>>> import numpy as np
>>> np.set_printoptions(precision=2, suppress=True, linewidth=200, legacy="1.25")
>>> def rd(a):
...     return np.round(a, 2) + 0
... 
>>> mat = np.load("block1.npy")
>>> mat
array([[-3.,  0.,  0.,  0.,  0.,  0.,  0.],
       [ 0.,  1.,  7., -5.,  9., -7.,  1.],
       [ 0.,  7., -3.,  7.,  7.,  5., -2.],
       [ 0., -6.,  7., -7.,  2., -9., -6.],
       [ 0., -2., -8., -4., -8.,  6.,  3.],
       [ 0., -1.,  1.,  5.,  5., -3.,  8.],
       [ 0., -8.,  4., -4., -3., -1.,  0.]])
>>> mat @ mat
array([[   9.,    0.,    0.,    0.,    0.,    0.,    0.],
       [   0.,   61., -124.,    4.,  -62.,  147.,  -12.],
       [   0.,  -59.,   48., -100.,   31.,  -98.,   32.],
       [   0.,  138., -161.,   99.,  -62.,  185.,  -44.],
       [   0.,  -48.,   64.,   32.,    3.,  -59.,   62.],
       [   0.,  -95.,   14.,  -90.,  -71.,   -2.,  -42.],
       [   0.,   51.,  -73.,  103.,  -33.,   97.,   -9.]])
>>> rd(np.sort(np.linalg.eigvals(mat).real))
array([-13.42, -13.42,  -3.  ,  -0.55,  -0.55,   3.97,   3.97])
>>> (np.linalg.matrix_power((mat != 0) + (mat.T != 0) + np.eye(7), 7) > 0).astype(int)
array([[1, 0, 0, 0, 0, 0, 0],
       [0, 1, 1, 1, 1, 1, 1],
       [0, 1, 1, 1, 1, 1, 1],
       [0, 1, 1, 1, 1, 1, 1],
       [0, 1, 1, 1, 1, 1, 1],
       [0, 1, 1, 1, 1, 1, 1],
       [0, 1, 1, 1, 1, 1, 1]])
>>> M2 = mat / np.linalg.norm(mat, axis=1, keepdims=True)
>>> C2 = M2 @ M2.T
>>> np.argwhere(np.triu(np.abs(C2) > 0.95, 1))
array([], shape=(0, 2), dtype=int64)
>>> np.degrees(np.arccos(np.clip(C2[0, 6], -1, 1)))
90.0
>>> O, V = np.linalg.qr(mat[:, :2])[0], np.linalg.qr(mat[:, 2:])[0]
>>> sigma = np.linalg.svd(O.T @ V, compute_uv=False)
>>> (sigma > 0.9).sum()
1
>>> rd(np.linalg.norm(O @ O.T - V @ V.T, 2))
1.0
>>> U, sigma, vt = np.linalg.svd(mat, full_matrices=False)
>>> np.allclose(U * sigma @ vt, mat)
True
>>> rd(sigma / sigma[0])
array([1.  , 0.82, 0.46, 0.28, 0.16, 0.13, 0.12])
>>> rd(sigma)
array([23.16, 18.94, 10.66,  6.37,  3.68,  3.  ,  2.7 ])
>>> rd(np.cumsum(sigma ** 2) / np.sum(sigma ** 2))
array([0.5 , 0.83, 0.93, 0.97, 0.98, 0.99, 1.  ])
>>> U.shape, sigma.shape, vt.shape
((7, 7), (7,), (7, 7))
>>> rd(np.abs(vt[0]))
array([0.  , 0.3 , 0.57, 0.38, 0.26, 0.59, 0.16])
>>> w1 = np.array([[0, 1], [2, -5], [1, 1], [-4, 2], [-3, 2], [0, 1], [5, 4]])
>>> c = np.array([1, 4])
>>> act = np.maximum(mat @ w1 + c, 0)
>>> (act > 0).astype(int)
array([[1, 1],
       [1, 1],
       [0, 0],
       [0, 0],
       [1, 0],
       [1, 1],
       [1, 1]])
>>> cent = np.array([[-1, 1, -3], [-2, 2, 3]])
>>> (act @ cent).round(6).argmax(axis=1)
array([1, 1, 0, 0, 1, 2, 1])
>>> K = np.loadtxt("w.csv", delimiter=",")
>>> K
array([[ 0.14, -0.01, -8.17, -1.47, -1.99, -3.57,  0.31],
       [ 0.04, -2.29, -0.19, -0.32, -1.39,  1.18,  0.29],
       [-1.21, -0.29, -1.65, -3.24, -1.78,  0.55,  0.27],
       [-0.06, -0.88,  0.25, -1.43, -1.03,  0.4 , -0.02],
       [ 0.8 , -0.77, -2.72,  2.03, -0.02, -1.24,  0.19],
       [-0.12,  0.94, -1.13,  1.08,  0.77, -0.59,  0.1 ]])
>>> U, sigma, vt = np.linalg.svd(K, full_matrices=False)
>>> (sigma > 1e-8).sum()
4
>>> rd(np.cumsum(sigma ** 2) / np.sum(sigma ** 2))
array([0.72, 0.93, 0.99, 1.  , 1.  , 1.  ])
>>> np.allclose(U * sigma @ vt, K)
True
>>> U.shape, sigma.shape, vt.shape
((6, 6), (6,), (6, 7))
>>> rd(sigma / sigma[0])
array([1.  , 0.53, 0.31, 0.1 , 0.  , 0.  ])
>>> f, v = K[4], K[0]
>>> rd(f @ f)
14.33
>>> pr = (f @ v) / (f @ f) * f
>>> rd(pr)
array([ 1.33, -1.28, -4.53,  3.38, -0.03, -2.07,  0.32])
>>> M = np.loadtxt("x.csv", delimiter=",")
>>> rd(M)
array([[ 2.17, -1.42, -1.51],
       [-1.58, -2.42,  0.79],
       [ 2.53,  0.24, -1.59],
       [-0.53, -2.95,  0.07],
       [-1.39, -2.58,  0.65],
       [-2.34, -1.28,  1.37],
       [-2.46,  0.56,  1.62],
       [-1.51,  2.31,  1.17],
       [ 1.16, -2.59, -0.97],
       [ 2.11, -1.53, -1.48],
       [-0.9 ,  2.74,  0.82],
       [ 0.92,  2.84, -0.33],
       [ 1.73, -2.08, -1.29],
       [ 0.74,  2.9 , -0.21],
       [-2.49, -0.69,  1.52],
       [ 0.76, -2.81, -0.74],
       [ 2.45,  0.9 , -1.48]])
>>> rank = np.linalg.matrix_rank(M)
>>> rank
2
>>> ns = np.linalg.svd(M)[2][rank:].T
>>> ns.shape
(3, 1)
>>> [int(np.linalg.matrix_rank(np.delete(M, i, axis=0))) for i in range(17)]
[2, 2, 2, 2, 2, 2, 2, 2, 2, 2, 2, 2, 2, 2, 2, 2, 2]
>>> [int(np.linalg.matrix_rank(M[:, :j + 1])) for j in range(3)]
[1, 2, 2]
>>> [int(np.linalg.matrix_rank(M[:i])) for i in range(1, len(M) + 1)]
[1, 2, 2, 2, 2, 2, 2, 2, 2, 2, 2, 2, 2, 2, 2, 2, 2]
>>> np.linalg.matrix_rank(M.T @ M), np.linalg.matrix_rank(M @ M.T)
(2, 2)
>>> rd(ns @ ns.T)
array([[ 0.29, -0.04,  0.45],
       [-0.04,  0.01, -0.06],
       [ 0.45, -0.06,  0.71]])
>>> dist = np.linalg.norm(M[:, None] - M[None], axis=-1)
>>> rd(dist[:5, :5])
array([[0.  , 4.51, 1.7 , 3.49, 4.32],
       [4.51, 0.  , 5.45, 1.38, 0.28],
       [1.7 , 5.45, 0.  , 4.72, 5.32],
       [3.49, 1.38, 4.72, 0.  , 1.1 ],
       [4.32, 0.28, 5.32, 1.1 , 0.  ]])
>>> rd(np.linalg.norm(M, axis=1))
array([3., 3., 3., 3., 3., 3., 3., 3., 3., 3., 3., 3., 3., 3., 3., 3., 3.])
>>> dist[1].round(6).argsort(kind="stable")[:4]
array([1, 4, 3, 5])
>>> np.unravel_index(dist.round(6).argmax(), dist.shape)
(10, 15)
>>> np.flatnonzero(dist[1] < dist.mean() / 2)
array([1, 3, 4, 5])
>>> dist.mean(axis=1).argmax()
10
>>> A = np.array([[1, -3, 9, -27],
...     [1, -2, 4, -8],
...     [1, -1, 1, -1],
...     [1, 0, 0, 0],
...     [1, 1, 1, 1]])
>>> w1 = np.array([[-1, -1, 1], [2, 1, 0], [-1, 2, -2], [2, -2, -1]])
>>> c = np.array([1, 1, 4])
>>> act = np.maximum(A @ w1 + c, 0)
>>> act
array([[ 0, 69, 14],
       [ 0, 22,  5],
       [ 0,  3,  4],
       [ 0,  0,  5],
       [ 3,  1,  2]])
>>> (act > 0).astype(int)
array([[0, 1, 1],
       [0, 1, 1],
       [0, 1, 1],
       [0, 0, 1],
       [1, 1, 1]])
>>> cent = np.array([[1, 2], [2, -3], [-2, 2]])
>>> (act @ cent).round(6).argmax(axis=1)
array([0, 0, 1, 1, 1])
>>> E = np.array([[5, 5, 0], [0, 5, -4], [-2, 5, -2]])
>>> E
array([[ 5,  5,  0],
       [ 0,  5, -4],
       [-2,  5, -2]])
>>> C2 = E.T @ E
>>> rd(np.linalg.svd(E, compute_uv=False) ** 2)
array([90.62, 30.44,  2.94])
>>> C2
array([[ 29,  15,   4],
       [ 15,  75, -30],
       [  4, -30,  20]])
>>> np.trace(C2), (E ** 2).sum()
(124, 124)
>>> (E @ E.T).shape
(3, 3)
>>> np.allclose(C2, C2.T)
True
>>> M2 = np.array([[-2, 0], [-1, -1], [1, 1]])
>>> arr = np.kron(np.eye(3, dtype=int), M2)
>>> arr
array([[-2,  0,  0,  0,  0,  0],
       [-1, -1,  0,  0,  0,  0],
       [ 1,  1,  0,  0,  0,  0],
       [ 0,  0, -2,  0,  0,  0],
       [ 0,  0, -1, -1,  0,  0],
       [ 0,  0,  1,  1,  0,  0],
       [ 0,  0,  0,  0, -2,  0],
       [ 0,  0,  0,  0, -1, -1],
       [ 0,  0,  0,  0,  1,  1]])
>>> M2 = np.c_[arr[:, :2] @ np.array([[4, 1], [5, 0]]), np.array([0, -1, 2, 2, 1, -2, 2, -5, 0])]
>>> M2
array([[-8, -2,  0],
       [-9, -1, -1],
       [ 9,  1,  2],
       [ 0,  0,  2],
       [ 0,  0,  1],
       [ 0,  0, -2],
       [ 0,  0,  2],
       [ 0,  0, -5],
       [ 0,  0,  0]])
>>> rd(np.linalg.lstsq(arr, M2[:, 0])[0])
array([4., 5., 0., 0., 0., 0.])
>>> np.linalg.matrix_rank(M2)
3
>>> f = np.array([3, 3, -1])
>>> np.array([np.convolve(row, f, "same") for row in M2])
array([[-30,   2,   2],
       [-30,   3,  -2],
       [ 30,   0,   5],
       [  0,   6,   6],
       [  0,   3,   3],
       [  0,  -6,  -6],
       [  0,   6,   6],
       [  0, -15, -15],
       [  0,   0,   0]])
>>> np.polyval(f, M2[7])
array([-1, -1, 59])
>>> np.cross(M2[7, :3], M2[5, :3])
array([0, 0, 0])
>>> U, sigma, vt = np.linalg.svd(arr, full_matrices=False)
>>> rd(sigma)
array([2.61, 2.61, 2.61, 1.08, 1.08, 1.08])
>>> rd(np.cumsum(sigma ** 2) / np.sum(sigma ** 2))
array([0.28, 0.57, 0.85, 0.9 , 0.95, 1.  ])
>>> (sigma > 1e-8).sum()
6
>>> t = np.radians(72)
>>> r_ = np.eye(6)
>>> r_[4, 4] = r_[3, 3] = np.cos(t)
>>> r_[4, 3], r_[3, 4] = -np.sin(t), np.sin(t)
>>> rd(r_)
array([[ 1.  ,  0.  ,  0.  ,  0.  ,  0.  ,  0.  ],
       [ 0.  ,  1.  ,  0.  ,  0.  ,  0.  ,  0.  ],
       [ 0.  ,  0.  ,  1.  ,  0.  ,  0.  ,  0.  ],
       [ 0.  ,  0.  ,  0.  ,  0.31,  0.95,  0.  ],
       [ 0.  ,  0.  ,  0.  , -0.95,  0.31,  0.  ],
       [ 0.  ,  0.  ,  0.  ,  0.  ,  0.  ,  1.  ]])
>>> M2 = arr @ r_.T
>>> rd(np.abs(M2 - arr).max(axis=0))
array([0.  , 0.  , 0.  , 1.9 , 1.38, 0.  ])
>>> rd(M2)
array([[-2.  ,  0.  ,  0.  ,  0.  ,  0.  ,  0.  ],
       [-1.  , -1.  ,  0.  ,  0.  ,  0.  ,  0.  ],
       [ 1.  ,  1.  ,  0.  ,  0.  ,  0.  ,  0.  ],
       [ 0.  ,  0.  , -2.  ,  0.  ,  0.  ,  0.  ],
       [ 0.  ,  0.  , -1.  , -0.31,  0.95,  0.  ],
       [ 0.  ,  0.  ,  1.  ,  0.31, -0.95,  0.  ],
       [ 0.  ,  0.  ,  0.  , -1.9 , -0.62,  0.  ],
       [ 0.  ,  0.  ,  0.  , -0.95, -0.31, -1.  ],
       [ 0.  ,  0.  ,  0.  ,  0.95,  0.31,  1.  ]])
>>> X = np.load("out10.npy")
>>> X
array([[ 2,  0,  2,  0],
       [ 4,  0,  4,  0],
       [ 0,  0,  0,  0],
       [-2,  0, -2,  0],
       [ 0,  0,  0,  0],
       [-2,  0, -2,  0],
       [ 0,  0,  0,  0]])
>>> rank = np.linalg.matrix_rank(X)
>>> rank
1
>>> ns = np.linalg.svd(X)[2][rank:].T
>>> rd(X @ ns)
array([[0., 0., 0.],
       [0., 0., 0.],
       [0., 0., 0.],
       [0., 0., 0.],
       [0., 0., 0.],
       [0., 0., 0.],
       [0., 0., 0.]])
>>> np.linalg.matrix_rank(X.T @ X), np.linalg.matrix_rank(X @ X.T)
(1, 1)
>>> [int(np.linalg.matrix_rank(X[:, :j + 1])) for j in range(4)]
[1, 1, 1, 1]
>>> ns.shape
(4, 3)
>>> rd(ns @ ns.T)
array([[ 0.5,  0. , -0.5,  0. ],
       [ 0. ,  1. ,  0. ,  0. ],
       [-0.5,  0. ,  0.5,  0. ],
       [ 0. ,  0. ,  0. ,  1. ]])
>>> np.allclose(X @ ns, 0)
True
>>> np.linalg.matrix_rank(K, rtol=0.1)
3
>>> rd(np.linalg.norm(K, 2) / np.linalg.norm(K))
0.85
>>> np.linalg.cond(K) > 100
True
>>> np.linalg.lstsq(X[:-1].T, X[-1])[2]
1
>>> np.abs(np.diag(np.linalg.qr(X)[1])) > 1e-9
array([ True, False, False, False])
>>> np.unique(X.round(6), axis=0).shape
(4, 4)
>>> np.allclose(X[:-1].T @ np.linalg.lstsq(X[:-1].T, X[-1])[0], X[-1])
True
>>> U, sigma, vt = np.linalg.svd(X, full_matrices=False)
>>> rd(sigma)
array([7.48, 0.  , 0.  , 0.  ])
>>> rd(vt @ vt.T)
array([[1., 0., 0., 0.],
       [0., 1., 0., 0.],
       [0., 0., 1., 0.],
       [0., 0., 0., 1.]])
>>> np.allclose(U * sigma @ vt, X)
True
>>> np.cumsum(sigma ** 2) / np.sum(sigma ** 2)
array([1., 1., 1., 1.])
>>> U.shape, sigma.shape, vt.shape
((7, 4), (4,), (4, 4))
>>> rd(U.T @ X @ vt.T)
array([[7.48, 0.  , 0.  , 0.  ],
       [0.  , 0.  , 0.  , 0.  ],
       [0.  , 0.  , 0.  , 0.  ],
       [0.  , 0.  , 0.  , 0.  ]])
>>> def softmax(z):
...     e = np.exp(z - z.max(axis=-1, keepdims=True))
...     return e / e.sum(axis=-1, keepdims=True)
... 
>>> rd(softmax(X[0]))
array([0.44, 0.06, 0.44, 0.06])
>>> rd(softmax(X).sum(axis=1))
array([1., 1., 1., 1., 1., 1., 1.])
>>> rd(softmax(X[0] + -3))
array([0.44, 0.06, 0.44, 0.06])
>>> S = X @ X.T / np.sqrt(4)
>>> softmax(S).round(6).argmax(axis=1)
array([1, 1, 0, 3, 0, 3, 0])
>>> rd(softmax(S + np.triu(np.full(S.shape, -np.inf), 1)))
array([[1.  , 0.  , 0.  , 0.  , 0.  , 0.  , 0.  ],
       [0.  , 1.  , 0.  , 0.  , 0.  , 0.  , 0.  ],
       [0.33, 0.33, 0.33, 0.  , 0.  , 0.  , 0.  ],
       [0.  , 0.  , 0.02, 0.98, 0.  , 0.  , 0.  ],
       [0.2 , 0.2 , 0.2 , 0.2 , 0.2 , 0.  , 0.  ],
       [0.  , 0.  , 0.01, 0.49, 0.01, 0.49, 0.  ],
       [0.14, 0.14, 0.14, 0.14, 0.14, 0.14, 0.14]])
>>> W0 = np.load("a.npy")
>>> rd(W0)
array([[0.25, 0.17, 0.08, 0.17, 0.17, 0.17],
       [0.22, 0.22, 0.  , 0.22, 0.11, 0.22],
       [0.2 , 0.2 , 0.2 , 0.2 , 0.2 , 0.  ],
       [0.12, 0.12, 0.25, 0.25, 0.  , 0.25],
       [0.25, 0.25, 0.  , 0.12, 0.12, 0.25],
       [0.14, 0.29, 0.14, 0.  , 0.29, 0.14]])
>>> f, v = W0[1], W0[0]
>>> rd(f @ v)
0.19
>>> pr = (f @ v) / (f @ f) * f
>>> rd((v - pr) @ f)
0.0
>>> rng = np.random.default_rng(349933)
>>> idx = rng.permutation(6)
>>> idx
array([5, 3, 1, 4, 0, 2])
>>> M2 = W0[idx][:, idx]
>>> rd(np.linalg.det(M2)), rd(np.linalg.det(W0[idx]))
(0.0, 0.0)
>>> rd(M2)
array([[0.14, 0.  , 0.29, 0.29, 0.14, 0.14],
       [0.25, 0.25, 0.12, 0.  , 0.12, 0.25],
       [0.22, 0.22, 0.22, 0.11, 0.22, 0.  ],
       [0.25, 0.12, 0.25, 0.12, 0.25, 0.  ],
       [0.17, 0.17, 0.17, 0.17, 0.25, 0.08],
       [0.  , 0.2 , 0.2 , 0.2 , 0.2 , 0.2 ]])
>>> rd(np.sort(np.abs(np.linalg.eigvals(M2))))
array([0.05, 0.07, 0.2 , 0.2 , 0.27, 1.  ])
